$ python3 -q
>>> import numpy as np
>>> import numpy.linalg as la
>>> np.set_printoptions(precision=1, suppress=True, linewidth=100, sign=" ")
>>> def rnd(a):
...     return np.round(a, 1) + 0
... 
>>> m1 = np.load("sample4.npy")
>>> rnd(m1)
array([[-3.8,  1.8, -0.7,  0.1, -1.7,  2. , -0.1],
       [-1.4, -2.4, -3. , -0.8,  0. , -1.2,  2.4],
       [ 0.5,  0.5, -1.2,  2.8, -2.8, -2.5, -1. ],
       [ 0.5,  3.4,  0.1,  0. ,  0.7, -1.3,  3.3],
       [ 2.7,  0.4, -1.6, -1.7, -2.6,  2.2,  0.6],
       [-0.8, -0.3,  2.3, -3. , -2.2, -2.2,  0. ],
       [ 0. , -1.9,  2.5,  2.1, -1.4,  1.3,  2.7]])
>>> def softmax(z):
...     e = np.exp(z - z.max(axis=-1, keepdims=True))
...     return e / e.sum(axis=-1, keepdims=True)
... 
>>> rnd(softmax(m1[4] + 3))
array([ 0.5,  0.1,  0. ,  0. ,  0. ,  0.3,  0.1])
>>> scores = m1 @ m1.T / np.sqrt(7)
>>> softmax(scores).round(6).argmax(axis=1)
array([ 0,  1,  2,  3,  4,  5,  6])
>>> print(rnd(softmax(scores + np.triu(np.full(scores.shape, -np.inf), 1))))
[[ 1.  0.  0.  0.  0.  0.  0.]
 [ 0.  1.  0.  0.  0.  0.  0.]
 [ 0.  0.  1.  0.  0.  0.  0.]
 [ 0.  0.  0.  1.  0.  0.  0.]
 [ 0.  0.  0.  0.  1.  0.  0.]
 [ 0.  0.  0.  0.  0.  1.  0.]
 [ 0.  0.  0.  0.  0.  0.  1.]]
>>> rnd(softmax(scores))
array([[ 1.,  0.,  0.,  0.,  0.,  0.,  0.],
       [ 0.,  1.,  0.,  0.,  0.,  0.,  0.],
       [ 0.,  0.,  1.,  0.,  0.,  0.,  0.],
       [ 0.,  0.,  0.,  1.,  0.,  0.,  0.],
       [ 0.,  0.,  0.,  0.,  1.,  0.,  0.],
       [ 0.,  0.,  0.,  0.,  0.,  1.,  0.],
       [ 0.,  0.,  0.,  0.,  0.,  0.,  1.]])
>>> M2 = np.array([[-2, -4], [-3, 2], [-4, -4], [5, -1], [4, -4], [-5, 0], [1, -5]])
>>> np.vstack([m1, M2.T]).shape
(9, 7)
>>> print(rnd(M2.T @ m1.T))
[[-11.3  27.   16.2   0.9 -29.9 -19.3  -3.2]
 [ 28.4   1.4  17.2 -15.1   5.    5.6 -23.6]]
>>> rnd(m1 @ M2)
array([[-11.3,  28.4],
       [ 27. ,   1.4],
       [ 16.2,  17.2],
       [  0.9, -15.1],
       [-29.9,   5. ],
       [-19.3,   5.6],
       [ -3.2, -23.6]])
>>> print(la.matrix_rank(np.vstack([m1, M2.T])))
7
>>> print(la.matrix_rank(m1 @ M2))
2
